$ ipython --no-banner

In [1]: import numpy as np

In [2]: from numpy import linalg as LA

In [3]: np.set_printoptions(suppress=True, linewidth=200)

In [4]: tidy = lambda a: np.round(a, 2) + 0

In [5]: rng = np.random.default_rng(60031)

In [6]: z = rng.integers(0, 2, 8)

In [7]: J = np.triu((z[:, None] == z) & (rng.random((8, 8)) < 0.8), 1).astype(int)

In [8]: J += J.T

In [9]: J
Out[9]: 
array([[0, 1, 0, 0, 0, 0, 1, 0],
       [1, 0, 1, 0, 0, 0, 0, 0],
       [0, 1, 0, 0, 0, 0, 1, 0],
       [0, 0, 0, 0, 0, 1, 0, 0],
       [0, 0, 0, 0, 0, 0, 0, 1],
       [0, 0, 0, 1, 0, 0, 0, 1],
       [1, 0, 1, 0, 0, 0, 0, 0],
       [0, 0, 0, 0, 1, 1, 0, 0]])

In [10]: t = np.radians(15)

In [11]: R = np.eye(8)

In [12]: R[3, 3] = R[2, 2] = np.cos(t)

In [13]: R[3, 2], R[2, 3] = -np.sin(t), np.sin(t)

In [14]: tidy(R)
Out[14]: 
array([[ 1.  ,  0.  ,  0.  ,  0.  ,  0.  ,  0.  ,  0.  ,  0.  ],
       [ 0.  ,  1.  ,  0.  ,  0.  ,  0.  ,  0.  ,  0.  ,  0.  ],
       [ 0.  ,  0.  ,  0.97,  0.26,  0.  ,  0.  ,  0.  ,  0.  ],
       [ 0.  ,  0.  , -0.26,  0.97,  0.  ,  0.  ,  0.  ,  0.  ],
       [ 0.  ,  0.  ,  0.  ,  0.  ,  1.  ,  0.  ,  0.  ,  0.  ],
       [ 0.  ,  0.  ,  0.  ,  0.  ,  0.  ,  1.  ,  0.  ,  0.  ],
       [ 0.  ,  0.  ,  0.  ,  0.  ,  0.  ,  0.  ,  1.  ,  0.  ],
       [ 0.  ,  0.  ,  0.  ,  0.  ,  0.  ,  0.  ,  0.  ,  1.  ]])

In [15]: A2 = J @ R.T

In [16]: tidy(LA.det(R)), tidy(np.trace(R))
Out[16]: (np.float64(1.0), np.float64(7.93))

In [17]: tidy(A2)
Out[17]: 
array([[ 0.  ,  1.  ,  0.  ,  0.  ,  0.  ,  0.  ,  1.  ,  0.  ],
       [ 1.  ,  0.  ,  0.97, -0.26,  0.  ,  0.  ,  0.  ,  0.  ],
       [ 0.  ,  1.  ,  0.  ,  0.  ,  0.  ,  0.  ,  1.  ,  0.  ],
       [ 0.  ,  0.  ,  0.  ,  0.  ,  0.  ,  1.  ,  0.  ,  0.  ],
       [ 0.  ,  0.  ,  0.  ,  0.  ,  0.  ,  0.  ,  0.  ,  1.  ],
       [ 0.  ,  0.  ,  0.26,  0.97,  0.  ,  0.  ,  0.  ,  1.  ],
       [ 1.  ,  0.  ,  0.97, -0.26,  0.  ,  0.  ,  0.  ,  0.  ],
       [ 0.  ,  0.  ,  0.  ,  0.  ,  1.  ,  1.  ,  0.  ,  0.  ]])

In [18]: tidy(np.abs(A2 - J).max(axis=0))
Out[18]: array([0.  , 0.  , 0.26, 0.26, 0.  , 0.  , 0.  , 0.  ])

In [19]: np.allclose(J @ J.T, A2 @ A2.T)
Out[19]: True

In [20]: tidy(LA.svd(J, compute_uv=False)), tidy(LA.svd(A2, compute_uv=False))
Out[20]: 
(array([2.  , 2.  , 1.62, 1.62, 0.62, 0.62, 0.  , 0.  ]),
 array([2.  , 2.  , 1.62, 1.62, 0.62, 0.62, 0.  , 0.  ]))

In [21]: np.allclose(LA.norm(J, axis=1), LA.norm(A2, axis=1))
Out[21]: True

In [22]: np.allclose(J[:-1].T @ LA.lstsq(J[:-1].T, J[-1])[0], J[-1])
Out[22]: False

In [23]: np.unique(J.round(6), axis=0).shape
Out[23]: (6, 8)

In [24]: (J != 0).astype(int)
Out[24]: 
array([[0, 1, 0, 0, 0, 0, 1, 0],
       [1, 0, 1, 0, 0, 0, 0, 0],
       [0, 1, 0, 0, 0, 0, 1, 0],
       [0, 0, 0, 0, 0, 1, 0, 0],
       [0, 0, 0, 0, 0, 0, 0, 1],
       [0, 0, 0, 1, 0, 0, 0, 1],
       [1, 0, 1, 0, 0, 0, 0, 0],
       [0, 0, 0, 0, 1, 1, 0, 0]])

In [25]: tidy(LA.det(J))
Out[25]: np.float64(0.0)

In [26]: J @ J
Out[26]: 
array([[2, 0, 2, 0, 0, 0, 0, 0],
       [0, 2, 0, 0, 0, 0, 2, 0],
       [2, 0, 2, 0, 0, 0, 0, 0],
       [0, 0, 0, 1, 0, 0, 0, 1],
       [0, 0, 0, 0, 1, 1, 0, 0],
       [0, 0, 0, 0, 1, 2, 0, 0],
       [0, 2, 0, 0, 0, 0, 2, 0],
       [0, 0, 0, 1, 0, 0, 0, 2]])

In [27]: np.argwhere(np.triu(J))
Out[27]: 
array([[0, 1],
       [0, 6],
       [1, 2],
       [2, 6],
       [3, 5],
       [4, 7],
       [5, 7]])

In [28]: J.sum(axis=0)
Out[28]: array([2, 2, 2, 1, 1, 2, 2, 2])

In [29]: np.trace(J @ J @ J) // 6
Out[29]: np.int64(0)

In [30]: Lm = np.diag(J.sum(axis=1)) - J

In [31]: LA.matrix_rank(Lm)
Out[31]: np.int64(6)

In [32]: (LA.eigvalsh(Lm) < 1e-8).sum()
Out[32]: np.int64(2)

In [33]: tidy(LA.eigvalsh(Lm))
Out[33]: array([0.  , 0.  , 0.59, 2.  , 2.  , 2.  , 3.41, 4.  ])

In [34]: Lm
Out[34]: 
array([[ 2, -1,  0,  0,  0,  0, -1,  0],
       [-1,  2, -1,  0,  0,  0,  0,  0],
       [ 0, -1,  2,  0,  0,  0, -1,  0],
       [ 0,  0,  0,  1,  0, -1,  0,  0],
       [ 0,  0,  0,  0,  1,  0,  0, -1],
       [ 0,  0,  0, -1,  0,  2,  0, -1],
       [-1,  0, -1,  0,  0,  0,  2,  0],
       [ 0,  0,  0,  0, -1, -1,  0,  2]])

In [35]: M = np.load("arr.npy")

In [36]: M
Out[36]: 
array([[ 2, -1,  0, -1, -1, -1, -3,  1,  2, -3,  0],
       [ 4, -2,  0, -2, -2, -2, -6,  2,  4, -6,  0],
       [-2,  1,  0,  1,  1,  1,  3, -1, -2,  3,  0],
       [ 4, -2,  0, -2, -2, -2, -6,  2,  4, -6,  0],
       [ 2, -1,  0, -1, -1, -1, -3,  1,  2, -3,  0],
       [ 0,  0,  0,  0,  0,  0,  0,  0,  0,  0,  0],
       [-2,  1,  0,  1,  1,  1,  3, -1, -2,  3,  0],
       [-4,  2,  0,  2,  2,  2,  6, -2, -4,  6,  0]])

In [37]: # rank 1

In [38]: f = np.array([5, 5, 5])

In [39]: np.correlate(J[3], J[2], "full")
Out[39]: array([0, 0, 0, 0, 0, 0, 1, 0, 0, 0, 0, 1, 0, 0, 0])
